In [1]: import numpy as np

In [2]: from numpy import linalg as LA

In [3]: np.set_printoptions(precision=3, suppress=True, linewidth=100)

In [4]: J = np.loadtxt("a.csv", delimiter=",")

In [5]: J
Out[5]: 
array([[ 4., -1.,  2., -1., -1.],
       [ 0.,  3., -3.,  1.,  0.],
       [ 0.,  2.,  2.,  3., -1.],
       [ 0., -3.,  2.,  3., -1.],
       [ 0.,  2.,  1.,  3.,  2.]])

In [6]: round(LA.det(2 * J), 3), np.round(LA.det(J), 3)
Out[6]: (np.float64(20480.0), np.float64(640.0))

In [7]: np.kron(np.eye(2, dtype=int), J)
Out[7]: 
array([[ 4., -1.,  2., -1., -1.,  0., -0.,  0., -0., -0.],
       [ 0.,  3., -3.,  1.,  0.,  0.,  0., -0.,  0.,  0.],
       [ 0.,  2.,  2.,  3., -1.,  0.,  0.,  0.,  0., -0.],
       [ 0., -3.,  2.,  3., -1.,  0., -0.,  0.,  0., -0.],
       [ 0.,  2.,  1.,  3.,  2.,  0.,  0.,  0.,  0.,  0.],
       [ 0., -0.,  0., -0., -0.,  4., -1.,  2., -1., -1.],
       [ 0.,  0., -0.,  0.,  0.,  0.,  3., -3.,  1.,  0.],
       [ 0.,  0.,  0.,  0., -0.,  0.,  2.,  2.,  3., -1.],
       [ 0., -0.,  0.,  0., -0.,  0., -3.,  2.,  3., -1.],
       [ 0.,  0.,  0.,  0.,  0.,  0.,  2.,  1.,  3.,  2.]])

In [8]: LA.eigvals(J)
Out[8]: array([4.   +0.j   , 1.223+3.095j, 1.223-3.095j, 3.777+0.426j, 3.777-0.426j])

In [9]: left, sig, Vh = LA.svd(J, full_matrices=False)

In [10]: left.shape, sig.shape, Vh.shape
Out[10]: ((5, 5), (5,), (5, 5))

In [11]: round(float(np.sqrt((sig ** 2).sum())), 3), round(float(LA.norm(J)), 3)
Out[11]: (10.05, 10.05)

In [12]: np.round(left.T @ left, 3) + 0
Out[12]: 
array([[1., 0., 0., 0., 0.],
       [0., 1., 0., 0., 0.],
       [0., 0., 1., 0., 0.],
       [0., 0., 0., 1., 0.],
       [0., 0., 0., 0., 1.]])

In [13]: np.allclose(left * sig @ Vh, J)
Out[13]: True

In [14]: (sig > 1e-8).sum()
Out[14]: np.int64(5)

In [15]: np.round(left.T @ J @ Vh.T, 3) + 0
Out[15]: 
array([[6.381, 0.   , 0.   , 0.   , 0.   ],
       [0.   , 5.985, 0.   , 0.   , 0.   ],
       [0.   , 0.   , 3.967, 0.   , 0.   ],
       [0.   , 0.   , 0.   , 2.335, 0.   ],
       [0.   , 0.   , 0.   , 0.   , 1.809]])
